$ python3 -q
>>> import numpy as np
>>> np.set_printoptions(precision=3, suppress=True, linewidth=120, legacy="1.25")
>>> W0 = np.load("block10.npy")
>>> print(W0)
[[1.05 1.   0.   0.   1.   2.   2.   2.   1.  ]
 [0.   2.05 1.   0.   0.   0.   1.   1.   0.  ]
 [1.   0.   2.05 0.   0.   0.   1.   2.   1.  ]
 [1.   0.   2.   1.05 2.   0.   2.   2.   0.  ]
 [0.   1.   2.   2.   0.05 0.   0.   0.   0.  ]
 [1.   1.   2.   2.   1.   0.05 1.   1.   1.  ]
 [2.   1.   0.   0.   1.   2.   0.05 0.   0.  ]
 [0.   1.   2.   0.   2.   2.   1.   2.05 0.  ]
 [1.   1.   0.   0.   1.   2.   2.   2.   1.05]]
>>> Y = W0 / np.sqrt((W0 ** 2).mean(axis=1, keepdims=True))
>>> print(np.linalg.norm(Y, axis=1))
[3. 3. 3. 3. 3. 3. 3. 3. 3.]
>>> print(np.linalg.matrix_rank(Y) == np.linalg.matrix_rank(W0))
True
>>> print(np.linalg.matrix_rank(W0 - W0.mean(axis=1, keepdims=True)))
8
>>> x0 = np.array([-3, 3, 1, 2, 2, -1, 0, 1, 0])
>>> target = W0 @ x0
>>> print(target)
[ 1.85  8.15  1.05  7.1   9.1   8.95 -3.    9.05  2.  ]
>>> print(np.round(np.linalg.solve(W0, W0[:, 6]), 3) + 0)
[0. 0. 0. 0. 0. 0. 1. 0. 0.]
>>> print(np.round(np.linalg.solve(W0, target), 3) + 0)
[-3.  3.  1.  2.  2. -1.  0.  1.  0.]
>>> print(np.round(np.linalg.solve(W0, -2 * target), 3) + 0)
[ 6. -6. -2. -4. -4.  2.  0. -2.  0.]
>>> print(np.round(np.linalg.solve(W0, target + W0[:, 8]), 3) + 0)
[-3.  3.  1.  2.  2. -1.  0.  1.  1.]
>>> Q, Rm = np.linalg.qr(W0)
>>> print(np.abs(np.diag(Rm)))
[3.017 2.72  3.769 2.07  2.155 1.631 2.07  0.264 0.05 ]
>>> print(np.round(Q @ Rm, 3) + 0)
[[1.05 1.   0.   0.   1.   2.   2.   2.   1.  ]
 [0.   2.05 1.   0.   0.   0.   1.   1.   0.  ]
 [1.   0.   2.05 0.   0.   0.   1.   2.   1.  ]
 [1.   0.   2.   1.05 2.   0.   2.   2.   0.  ]
 [0.   1.   2.   2.   0.05 0.   0.   0.   0.  ]
 [1.   1.   2.   2.   1.   0.05 1.   1.   1.  ]
 [2.   1.   0.   0.   1.   2.   0.05 0.   0.  ]
 [0.   1.   2.   0.   2.   2.   1.   2.05 0.  ]
 [1.   1.   0.   0.   1.   2.   2.   2.   1.05]]
>>> print(Q.shape, Rm.shape)
(9, 9) (9, 9)
>>> print(np.round(Q.T @ Q, 3) + 0)
[[1. 0. 0. 0. 0. 0. 0. 0. 0.]
 [0. 1. 0. 0. 0. 0. 0. 0. 0.]
 [0. 0. 1. 0. 0. 0. 0. 0. 0.]
 [0. 0. 0. 1. 0. 0. 0. 0. 0.]
 [0. 0. 0. 0. 1. 0. 0. 0. 0.]
 [0. 0. 0. 0. 0. 1. 0. 0. 0.]
 [0. 0. 0. 0. 0. 0. 1. 0. 0.]
 [0. 0. 0. 0. 0. 0. 0. 1. 0.]
 [0. 0. 0. 0. 0. 0. 0. 0. 1.]]
>>> print(np.allclose(Rm.T @ Rm, W0.T @ W0))
True
>>> rng = np.random.default_rng(57362)
>>> Y = W0 + rng.integers(-2, 3, (9, 8)) @ rng.integers(-2, 3, (8, 9))
>>> print(Y)
[[  0.05   7.    -9.     2.   -14.    -7.     7.    -2.    12.  ]
 [ -8.     8.05  -8.    -6.     0.     0.     1.    -1.     4.  ]
 [  2.     5.    -7.95   5.   -10.    -2.    -1.     2.     4.  ]
 [ -2.     3.    11.    -7.95   9.     2.     1.     8.     0.  ]
 [ -1.    -8.     9.     4.     8.05   0.    -2.    -2.    -1.  ]
 [  8.    -2.     2.    11.     6.    -6.95   8.     4.    -8.  ]
 [  6.     6.     4.    -3.     1.    -4.     5.05   3.     0.  ]
 [  6.     4.    10.     1.    -6.    -9.     3.     0.05   9.  ]
 [ -1.     8.   -17.     2.    -6.     2.    11.     5.    -2.95]]
>>> print(np.abs(Y - W0).sum(axis=1))
[62. 35. 38. 40. 32. 50. 30. 50. 51.]
>>> print(np.linalg.matrix_rank(Y - W0, tol=1e-8))
8
>>> gram = W0.T @ W0
>>> print(np.round(np.linalg.svd(W0, compute_uv=False) ** 2, 3) + 0)
[79.154 18.798  7.786  4.947  4.746  2.593  1.642  0.256  0.   ]
>>> print(np.round(np.trace(gram), 3), np.round((W0 ** 2).sum(), 3))
119.923 119.922
>>> print((W0 @ W0.T).shape)
(9, 9)
>>> lab = rng.integers(0, 2, 9)
>>> m1 = (lab[:, None] == lab) * 3 + np.eye(9)
>>> print(m1)
[[4. 0. 3. 0. 3. 3. 0. 0. 3.]
 [0. 4. 0. 3. 0. 0. 3. 3. 0.]
 [3. 0. 4. 0. 3. 3. 0. 0. 3.]
 [0. 3. 0. 4. 0. 0. 3. 3. 0.]
 [3. 0. 3. 0. 4. 3. 0. 0. 3.]
 [3. 0. 3. 0. 3. 4. 0. 0. 3.]
 [0. 3. 0. 3. 0. 0. 4. 3. 0.]
 [0. 3. 0. 3. 0. 0. 3. 4. 0.]
 [3. 0. 3. 0. 3. 3. 0. 0. 4.]]
>>> x0 = np.ones(9)
>>> for _ in range(7):
...     x0 = m1 @ x0
...     x0 /= np.linalg.norm(x0)
...     print(round(x0 @ m1 @ x0, 3))
... 
14.963
15.224
15.439
15.604
15.727
15.814
15.874
>>> print(x0)
[0.438 0.102 0.438 0.102 0.438 0.438 0.102 0.102 0.438]
>>> print(round(np.linalg.eigvalsh(m1)[-1], 3))
16.0
>>> print(round(float(np.linalg.det(m1)), 3))
208.0
>>> print((m1 != 0).astype(int))
[[1 0 1 0 1 1 0 0 1]
 [0 1 0 1 0 0 1 1 0]
 [1 0 1 0 1 1 0 0 1]
 [0 1 0 1 0 0 1 1 0]
 [1 0 1 0 1 1 0 0 1]
 [1 0 1 0 1 1 0 0 1]
 [0 1 0 1 0 0 1 1 0]
 [0 1 0 1 0 0 1 1 0]
 [1 0 1 0 1 1 0 0 1]]
>>> evals, evecs = np.linalg.eigh(m1)
>>> print(np.linalg.eigvalsh(m1 @ m1))
[  1.   1.   1.   1.   1.   1.   1. 169. 256.]
>>> print(evals)
[ 1.  1.  1.  1.  1.  1.  1. 13. 16.]
>>> print((evals > 1e-8).sum(), (evals < -1e-8).sum())
9 0
>>> print(round(evals.sum(), 3), np.trace(m1))
36.0 36.0
>>> low = np.linalg.cholesky(m1)
>>> print(np.diag(low) ** 2)
[4.    4.    1.75  1.75  1.429 1.3   1.429 1.3   1.231]
>>> print(m1 / np.sqrt(np.outer(np.diag(m1), np.diag(m1))))
[[1.   0.   0.75 0.   0.75 0.75 0.   0.   0.75]
 [0.   1.   0.   0.75 0.   0.   0.75 0.75 0.  ]
 [0.75 0.   1.   0.   0.75 0.75 0.   0.   0.75]
 [0.   0.75 0.   1.   0.   0.   0.75 0.75 0.  ]
 [0.75 0.   0.75 0.   1.   0.75 0.   0.   0.75]
 [0.75 0.   0.75 0.   0.75 1.   0.   0.   0.75]
 [0.   0.75 0.   0.75 0.   0.   1.   0.75 0.  ]
 [0.   0.75 0.   0.75 0.   0.   0.75 1.   0.  ]
 [0.75 0.   0.75 0.   0.75 0.75 0.   0.   1.  ]]
>>> print(np.linalg.eigvalsh(m1).min() > 0)
True
>>> print(low @ low.T)
[[4. 0. 3. 0. 3. 3. 0. 0. 3.]
 [0. 4. 0. 3. 0. 0. 3. 3. 0.]
 [3. 0. 4. 0. 3. 3. 0. 0. 3.]
 [0. 3. 0. 4. 0. 0. 3. 3. 0.]
 [3. 0. 3. 0. 4. 3. 0. 0. 3.]
 [3. 0. 3. 0. 3. 4. 0. 0. 3.]
 [0. 3. 0. 3. 0. 0. 4. 3. 0.]
 [0. 3. 0. 3. 0. 0. 3. 4. 0.]
 [3. 0. 3. 0. 3. 3. 0. 0. 4.]]
>>> print(low)
[[2.    0.    0.    0.    0.    0.    0.    0.    0.   ]
 [0.    2.    0.    0.    0.    0.    0.    0.    0.   ]
 [1.5   0.    1.323 0.    0.    0.    0.    0.    0.   ]
 [0.    1.5   0.    1.323 0.    0.    0.    0.    0.   ]
 [1.5   0.    0.567 0.    1.195 0.    0.    0.    0.   ]
 [1.5   0.    0.567 0.    0.359 1.14  0.    0.    0.   ]
 [0.    1.5   0.    0.567 0.    0.    1.195 0.    0.   ]
 [0.    1.5   0.    0.567 0.    0.    0.359 1.14  0.   ]
 [1.5   0.    0.567 0.    0.359 0.263 0.    0.    1.109]]
>>> Uu, sv, Vt = np.linalg.svd(m1)
>>> print(np.argmax(sv[:-1] / (sv[1:] + 1e-6)) + 1)
2
>>> Y = Uu[:, :2] @ np.diag(sv[:2]) @ Vt[:2]
>>> print(round(np.linalg.norm(m1 - Y, 2), 3), np.round(sv[2], 3))
1.0 1.0
>>> print(round(float(np.abs(m1 - Y).max()), 3))
0.8
>>> print(Y.round(3) + 0)
[[3.2  0.   3.2  0.   3.2  3.2  0.   0.   3.2 ]
 [0.   3.25 0.   3.25 0.   0.   3.25 3.25 0.  ]
 [3.2  0.   3.2  0.   3.2  3.2  0.   0.   3.2 ]
 [0.   3.25 0.   3.25 0.   0.   3.25 3.25 0.  ]
 [3.2  0.   3.2  0.   3.2  3.2  0.   0.   3.2 ]
 [3.2  0.   3.2  0.   3.2  3.2  0.   0.   3.2 ]
 [0.   3.25 0.   3.25 0.   0.   3.25 3.25 0.  ]
 [0.   3.25 0.   3.25 0.   0.   3.25 3.25 0.  ]
 [3.2  0.   3.2  0.   3.2  3.2  0.   0.   3.2 ]]
>>> M = -3 * np.eye(10) + np.ones((10, 10))
>>> print(M)
[[-2.  1.  1.  1.  1.  1.  1.  1.  1.  1.]
 [ 1. -2.  1.  1.  1.  1.  1.  1.  1.  1.]
 [ 1.  1. -2.  1.  1.  1.  1.  1.  1.  1.]
 [ 1.  1.  1. -2.  1.  1.  1.  1.  1.  1.]
 [ 1.  1.  1.  1. -2.  1.  1.  1.  1.  1.]
 [ 1.  1.  1.  1.  1. -2.  1.  1.  1.  1.]
 [ 1.  1.  1.  1.  1.  1. -2.  1.  1.  1.]
 [ 1.  1.  1.  1.  1.  1.  1. -2.  1.  1.]
 [ 1.  1.  1.  1.  1.  1.  1.  1. -2.  1.]
 [ 1.  1.  1.  1.  1.  1.  1.  1.  1. -2.]]
>>> print(np.all(np.linalg.eigvalsh(M) > 0))
False
>>> print(round(np.linalg.eigvalsh(M).min(), 3))
-3.0
>>> mat = np.loadtxt("w.csv", delimiter=",")
>>> print(mat)
[[ -0.2   1.   -2.   -1.5]
 [  0.9  -0.8   0.    1.4]
 [  0.3   1.7  -1.6  -0.7]
 [ -1.1   0.8  -0.8   1.6]
 [  1.5  -1.1  -1.7  -1.4]
 [  1.2  -0.1   0.   -0.3]
 [ -1.5   0.3   1.    0.8]
 [ -1.2   0.2  -0.5   1.3]
 [  1.4   0.    0.7   0.6]
 [ -0.6   1.1  -1.1  -0.2]
 [  0.7  -0.7   0.1  -0.2]
 [  0.4  -0.7   1.2   0.4]
 [ -0.5  -0.6   0.8   0.1]
 [ -0.2  -0.5  -0.1   1.2]
 [ -1.1   0.1  -1.9   0. ]
 [ -1.    0.6  -0.1   0.7]
 [ -0.4   1.2   0.3   0.5]
 [ -0.6   0.4   0.1  -1.7]
 [ -2.  -18.   -5.   -1. ]
 [  1.   -0.3  -0.7  -0.7]
 [  0.4  -1.9   0.   -1.8]
 [  1.6  -0.7   0.7  -0.2]
 [ -0.5   0.6   0.6  -0.6]
 [  0.    1.8   2.   -0.6]
 [  1.7  -1.3   0.1  -0.2]
 [ -1.   -0.3  -0.3   0.7]
 [  1.1   1.1   0.5  -0.7]
 [  0.6  -1.6  -0.6  -0.1]
 [ -0.1   0.7  -2.2   0.5]]
>>> Xs = mat - mat.mean(axis=0)
>>> Uu, sv, Vt = np.linalg.svd(Xs, full_matrices=False)
>>> print(sv ** 2 / (sv ** 2).sum())
[0.822 0.078 0.067 0.033]
>>> print(round((sv ** 2).sum() ** 2 / (sv ** 4).sum(), 3))
1.455
>>> gram = np.cov(mat, rowvar=False)
>>> print(np.corrcoef(mat.T))
[[ 1.     0.263  0.324 -0.233]
 [ 0.263  1.     0.622  0.197]
 [ 0.324  0.622  1.     0.222]
 [-0.233  0.197  0.222  1.   ]]
>>> print(np.median(mat, axis=0))
[-0.1  0.   0.  -0.2]
>>> print(mat.std(axis=0))
[0.999 3.42  1.325 0.909]
>>> print(np.argsort(-mat.std(axis=0).round(6), kind="stable"))
[1 2 0 3]
>>> Y = np.array([[4, 0], [3, 5], [0, 5], [0, 3]])
>>> print(np.linalg.matrix_rank(mat @ Y))
2
>>> print(np.linalg.matrix_rank(np.vstack([mat, Y.T])))
4
>>> feats = np.load("run9.npy")
>>> print(feats)
[[3 1 0 3 1 0 0 2]
 [0 3 3 2 0 2 3 3]
 [0 0 0 1 2 3 1 1]
 [0 0 0 1 2 2 2 2]
 [0 0 0 0 2 0 2 2]
 [0 0 0 0 0 1 3 2]
 [0 0 0 0 0 0 3 2]
 [0 0 0 0 0 0 0 0]]
>>> Uu, sv, Vt = np.linalg.svd(feats)
>>> evecs = Vt[:(sv > 1e-8).sum()]
>>> x0 = feats[6] + 4 * feats[2] + rng.integers(2) * np.eye(8)[1]
>>> print(x0)
[ 0.  0.  0.  4.  8. 12.  7.  6.]
>>> print(np.round(evecs.T @ evecs, 3) + 0)
[[ 0.947  0.158 -0.158  0.     0.     0.     0.     0.   ]
 [ 0.158  0.526  0.474  0.     0.     0.     0.     0.   ]
 [-0.158  0.474  0.526  0.     0.     0.     0.     0.   ]
 [ 0.     0.     0.     1.     0.     0.     0.     0.   ]
 [ 0.     0.     0.     0.     1.     0.     0.     0.   ]
 [ 0.     0.     0.     0.     0.     1.     0.     0.   ]
 [ 0.     0.     0.     0.     0.     0.     1.     0.   ]
 [ 0.     0.     0.     0.     0.     0.     0.     1.   ]]
>>> print(np.round(np.linalg.norm(x0 - evecs.T @ evecs @ x0), 3))
0.0
